% python3 -q
>>> import numpy as np
>>> from numpy import linalg as LA
>>> np.set_printoptions(precision=2, suppress=True, linewidth=100, sign=" ")
>>> def rd(a):
...     return np.round(a, 2) + 0
... 
>>> Z = np.array([[-5, 3, 8], [-4, -5, -3], [-3, -9, -8]])
>>> mat = np.repeat(Z, 35 // 3, axis=0)
>>> rng = np.random.default_rng(37)
>>> mat = mat + 0.02 * rng.normal(size=mat.shape)
>>> rd(mat)
array([[-4.98,  2.99,  7.97],
       [-4.99,  3.02,  8.01],
       [-5.05,  2.97,  8.01],
       [-4.97,  2.97,  8.02],
       [-4.98,  3.  ,  7.97],
       [-5.01,  2.99,  8.01],
       [-4.98,  2.98,  8.  ],
       [-5.  ,  3.  ,  8.02],
       [-5.01,  3.  ,  7.97],
       [-5.  ,  2.98,  8.04],
       [-5.  ,  3.  ,  8.  ],
       [-4.02, -5.01, -3.  ],
       [-3.98, -5.  , -3.03],
       [-4.  , -5.  , -3.03],
       [-3.99, -4.98, -3.02],
       [-3.96, -4.99, -3.01],
       [-3.96, -5.01, -3.  ],
       [-4.04, -5.02, -2.96],
       [-4.02, -5.02, -3.01],
       [-4.02, -5.03, -3.02],
       [-4.  , -4.97, -2.98],
       [-3.95, -5.02, -3.  ],
       [-2.99, -8.99, -7.99],
       [-3.03, -8.97, -8.  ],
       [-3.01, -8.99, -8.01],
       [-3.03, -9.01, -8.04],
       [-3.02, -8.99, -7.99],
       [-3.02, -9.04, -8.  ],
       [-2.99, -9.  , -8.02],
       [-3.  , -9.01, -8.  ],
       [-2.99, -9.  , -8.  ],
       [-2.99, -8.99, -8.02],
       [-3.  , -8.99, -7.99]])
>>> Xs = mat - mat.mean(axis=0)
>>> Uu, sv, VT = LA.svd(Xs, full_matrices=False)
>>> rd(Xs.mean(axis=0))
array([ 0.,  0.,  0.])
>>> rd(sv ** 2 / (sv ** 2).sum())
array([ 1.,  0.,  0.])
>>> (np.sign(Uu[:, 0]) == np.sign(Uu[0, 0])).astype(int)
array([ 1,  1,  1,  1,  1,  1,  1,  1,  1,  1,  1,  0,  0,  0,  0,  0,  0,  0,  0,  0,  0,  0,  0,
        0,  0,  0,  0,  0,  0,  0,  0,  0,  0])
>>> np.abs(Uu[:, 0]).argmax()
np.int64(9)
>>> rd(VT[0] * np.sign(VT[0, np.abs(VT[0]).argmax()]))
array([-0.1 ,  0.59,  0.8 ])
>>> rd(np.abs(VT[-1]))
array([ 0.49,  0.73,  0.48])
>>> Uu, sv, VT = LA.svd(mat)
>>> rd(sv)
array([ 51.33,  26.23,   0.92])
>>> np.argmax(sv[:-1] / (sv[1:] + 1e-6)) + 1
np.int64(2)
>>> A2 = Uu[:, :2] @ np.diag(sv[:2]) @ VT[:2]
>>> rd(LA.norm(mat - A2) / LA.norm(mat))
np.float64(0.02)
>>> LA.matrix_rank(A2)
np.int64(2)
>>> P = mat @ LA.solve(mat.T @ mat, mat.T)
>>> rd(np.diag(P))
array([ 0.09,  0.09,  0.09,  0.1 ,  0.09,  0.09,  0.09,  0.09,  0.09,  0.1 ,  0.09,  0.09,  0.1 ,
        0.1 ,  0.1 ,  0.09,  0.08,  0.08,  0.09,  0.09,  0.1 ,  0.07,  0.09,  0.08,  0.09,  0.08,
        0.09,  0.1 ,  0.09,  0.1 ,  0.09,  0.09,  0.09])
>>> rd(P @ mat[:, 0])
array([-4.98, -4.99, -5.05, -4.97, -4.98, -5.01, -4.98, -5.  , -5.01, -5.  , -5.  , -4.02, -3.98,
       -4.  , -3.99, -3.96, -3.96, -4.04, -4.02, -4.02, -4.  , -3.95, -2.99, -3.03, -3.01, -3.03,
       -3.02, -3.02, -2.99, -3.  , -2.99, -2.99, -3.  ])
>>> K = np.load("sample14.npy")
>>> K
array([[  0,   0,   0,   3,   3,   3],
       [  1, -10,   1,   0,   0,   1],
       [  3,   0,  13,   3,   1,   0],
       [  3,   1,   1,   1,   0,   1],
       [  1,   0,   2,   3, -18,   1],
       [  1,   2,   2,   2,   1, -10]])
>>> A2 = K / np.sqrt((K ** 2).mean(axis=1, keepdims=True))
>>> rd(A2[5])
array([ 0.23,  0.46,  0.46,  0.46,  0.23, -2.29])
>>> rd(LA.norm(A2, axis=1))
array([ 2.45,  2.45,  2.45,  2.45,  2.45,  2.45])
>>> A2 = K / LA.norm(K, axis=1, keepdims=True)
>>> gram = A2 @ A2.T
>>> rd(LA.norm(A2, axis=1))
array([ 1.,  1.,  1.,  1.,  1.,  1.])
>>> (gram - 2 * np.eye(6)).round(6).argmax(axis=1)
array([ 3,  2,  3,  2,  3,  2])
>>> rd(gram[3])
array([ 0.32, -0.14,  0.51,  1.  ,  0.14, -0.03])
>>> rd(gram)
array([[ 1.  ,  0.06,  0.17,  0.32, -0.44, -0.38],
       [ 0.06,  1.  ,  0.11, -0.14,  0.02, -0.25],
       [ 0.17,  0.11,  1.  ,  0.51,  0.08,  0.25],
       [ 0.32, -0.14,  0.51,  1.  ,  0.14, -0.03],
       [-0.44,  0.02,  0.08,  0.14,  1.  , -0.09],
       [-0.38, -0.25,  0.25, -0.03, -0.09,  1.  ]])
>>> np.argwhere(np.triu(np.abs(gram) > 0.95, 1))
array([], shape=(0, 2), dtype=int64)
>>> x0 = np.array([5, 0, 0, 5, 1, 4])
>>> K @ x0
array([ 30,   9,  31,  24,   6, -24])
>>> W0 = np.array([[0, 0, 0, 0, 0, 2, 0],
...     [0, 0, 0, 0, -2, 0, 0],
...     [-1, 0, 0, 0, 0, 0, 0],
...     [0, 0, 0, -1, 0, 0, 0],
...     [0, 0, -2, 0, 0, 0, 0],
...     [0, 0, 0, 0, 0, 0, 1],
...     [0, 2, 0, 0, 0, 0, 0]])
>>> rd(LA.pinv(W0))
array([[ 0. ,  0. , -1. ,  0. ,  0. ,  0. ,  0. ],
       [ 0. ,  0. ,  0. ,  0. ,  0. ,  0. ,  0.5],
       [ 0. ,  0. ,  0. ,  0. , -0.5,  0. ,  0. ],
       [ 0. ,  0. ,  0. , -1. ,  0. ,  0. ,  0. ],
       [ 0. , -0.5,  0. ,  0. ,  0. ,  0. ,  0. ],
       [ 0.5,  0. ,  0. ,  0. ,  0. ,  0. ,  0. ],
       [ 0. ,  0. ,  0. ,  0. ,  0. ,  1. ,  0. ]])
>>> rd(LA.svd(W0, compute_uv=False))
array([ 2.,  2.,  2.,  2.,  1.,  1.,  1.])
>>> rd(LA.norm(W0, axis=0))
array([ 1.,  2.,  2.,  1.,  2.,  2.,  1.])
>>> feats = np.load("mat.npy")
>>> rd(feats)
array([[-1.12,  0.58, -1.79, -1.24, -1.64],
       [-0.38,  0.42,  0.7 ,  0.89,  2.72],
       [-1.63,  0.95, -1.93, -1.12, -0.68],
       [-1.4 ,  1.02, -0.48,  0.23,  2.39],
       [-1.92,  1.22, -1.71, -0.75,  0.62],
       [ 1.06, -0.54,  1.77,  1.24,  1.71],
       [ 1.33, -0.73,  1.88,  1.21,  1.31],
       [-1.72,  1.18, -1.  , -0.14,  1.9 ],
       [-1.02,  0.51, -1.75, -1.24, -1.77],
       [-1.53,  1.09, -0.66,  0.1 ,  2.24],
       [ 1.3 , -0.96,  0.33, -0.32, -2.49],
       [ 1.15, -0.88,  0.14, -0.44, -2.59],
       [ 1.46, -1.05,  0.56, -0.17, -2.33],
       [ 0.25,  0.01,  1.25,  1.12,  2.47],
       [-0.43,  0.44,  0.66,  0.87,  2.73],
       [-1.92,  1.24, -1.61, -0.65,  0.88],
       [ 1.92, -1.23,  1.67,  0.71, -0.73],
       [-1.46,  0.83, -1.91, -1.18, -1.06],
       [-1.79,  1.09, -1.89, -1.  , -0.16],
       [ 0.85, -0.39,  1.65,  1.23,  1.97],
       [-1.62,  0.95, -1.93, -1.12, -0.69],
       [ 1.53, -0.88,  1.93,  1.16,  0.9 ],
       [ 1.73, -1.03,  1.92,  1.05,  0.39],
       [-1.89,  1.18, -1.79, -0.84,  0.36],
       [-1.67,  0.99, -1.93, -1.09, -0.57],
       [-0.19, -0.05, -1.2 , -1.1 , -2.51],
       [ 1.56, -1.1 ,  0.71, -0.07, -2.2 ],
       [ 1.44, -1.04,  0.53, -0.19, -2.35],
       [-1.67,  0.99, -1.93, -1.09, -0.56],
       [ 0.69, -0.28,  1.56,  1.21,  2.13],
       [ 1.36, -1.  ,  0.41, -0.27, -2.43],
       [ 1.13, -0.58,  1.8 ,  1.23,  1.62]])
>>> Z = feats[[0, 2]].astype(float)
>>> for _ in range(7):
...     labels = LA.norm(feats[:, None] - Z, axis=-1).argmin(axis=1)
...     Z = np.array([feats[labels == j].mean(axis=0) for j in range(2)])
... 
>>> labels
array([ 1,  0,  1,  1,  1,  0,  0,  1,  1,  1,  0,  0,  0,  0,  0,  1,  0,  1,  1,  0,  1,  0,  0,
        1,  1,  1,  0,  0,  1,  0,  0,  0])
>>> rd(Z)
array([[ 1.06, -0.64,  1.14,  0.62,  0.17],
       [-1.5 ,  0.92, -1.57, -0.82, -0.08]])
>>> np.bincount(labels)
array([ 17,  15])
>>> np.abs(Z[1] - Z[0]).argmax()
np.int64(2)
